$ python3 -q
>>> import numpy as np
>>> np.set_printoptions(precision=3, suppress=True, linewidth=100, sign=" ")
>>> rnd = lambda a: np.round(a, 3) + 0
>>> Y = np.array([[2, 1], [-1, 2], [0, 2]])
>>> J = np.kron(np.eye(3, dtype=int), Y)
>>> print(J)
[[ 2  1  0  0  0  0]
 [-1  2  0  0  0  0]
 [ 0  2  0  0  0  0]
 [ 0  0  2  1  0  0]
 [ 0  0 -1  2  0  0]
 [ 0  0  0  2  0  0]
 [ 0  0  0  0  2  1]
 [ 0  0  0  0 -1  2]
 [ 0  0  0  0  0  2]]
>>> print(rnd(np.linalg.svd(J, compute_uv=False)))
[ 3.     3.     3.     2.236  2.236  2.236]
>>> print(J @ J.T)
[[ 5  0  2  0  0  0  0  0  0]
 [ 0  5  4  0  0  0  0  0  0]
 [ 2  4  4  0  0  0  0  0  0]
 [ 0  0  0  5  0  2  0  0  0]
 [ 0  0  0  0  5  4  0  0  0]
 [ 0  0  0  2  4  4  0  0  0]
 [ 0  0  0  0  0  0  5  0  2]
 [ 0  0  0  0  0  0  0  5  4]
 [ 0  0  0  0  0  0  2  4  4]]
>>> m1 = np.loadtxt("x.csv", delimiter=",")
>>> print(m1)
[[ 0.  1.]
 [ 1.  0.]]
>>> rng = np.random.default_rng(6479)
>>> z = rng.permutation(2)
>>> print(z)
[ 1  0]
>>> Y = m1[z][:, z]
>>> print(rnd(np.sort(np.abs(np.linalg.eigvals(Y)))))
[ 1.  1.]
>>> print(rnd(np.linalg.det(Y)), rnd(np.linalg.det(m1[z])))
-1.0 1.0
>>> r0 = np.array([-3, -2])
>>> print(np.convolve(m1[1], r0))
[-3. -2.  0.]
>>> print(np.polyval(r0, m1[1]))
[-5. -2.]
>>> print(np.array([np.convolve(row, r0, "same") for row in m1]))
[[ 0. -3.]
 [-3. -2.]]
>>> print(np.correlate(m1[1], m1[0], "full"))
[ 1.  0.  0.]
>>> w, V = np.linalg.eigh(m1)
>>> print(w)
[-1.  1.]
>>> print(rnd(V.T @ V))
[[ 1.  0.]
 [ 0.  1.]]
>>> print(rnd(V.T @ m1 @ V))
[[-1.  0.]
 [ 0.  1.]]
>>> print(np.abs(V[:, -1]).round(6).argmax())
0
>>> print(rnd(np.linalg.svd(m1, compute_uv=False)))
[ 1.  1.]
>>> print(rnd(np.linalg.eigvalsh(m1 + 2 * np.eye(2))))
[ 1.  3.]
>>> print(w.sum(), np.trace(m1))
0.0 0.0
>>> print(rnd(V @ np.diag(w) @ V.T))
[[ 0.  1.]
 [ 1.  0.]]
>>> x = np.array([0, 0])
>>> print(rnd(np.linalg.inv(m1)))
[[ 0.  1.]
 [ 1.  0.]]
>>> print(m1.T @ (m1 @ x))
[ 0.  0.]
>>> print(rnd(np.sort(np.abs(np.degrees(np.angle(np.linalg.eigvals(m1)))))))
[   0.  180.]
>>> Y = np.c_[J[:, :2] @ np.array([[-4, 8], [8, 5]]), np.array([3, 3, -2, 1, -3, 2, 1, 3, 1])]
>>> print(Y)
[[ 0 21  3]
 [20  2  3]
 [16 10 -2]
 [ 0  0  1]
 [ 0  0 -3]
 [ 0  0  2]
 [ 0  0  1]
 [ 0  0  3]
 [ 0  0  1]]
>>> print(rnd(np.linalg.norm(Y - J @ np.linalg.lstsq(J, Y)[0], axis=0)))
[ 0.     0.     5.302]
>>> print(rnd(np.linalg.lstsq(J, Y[:, 0])[0]))
[-4.  8.  0.  0.  0.  0.]
>>> print(np.linalg.matrix_rank(np.c_[J, Y]))
7
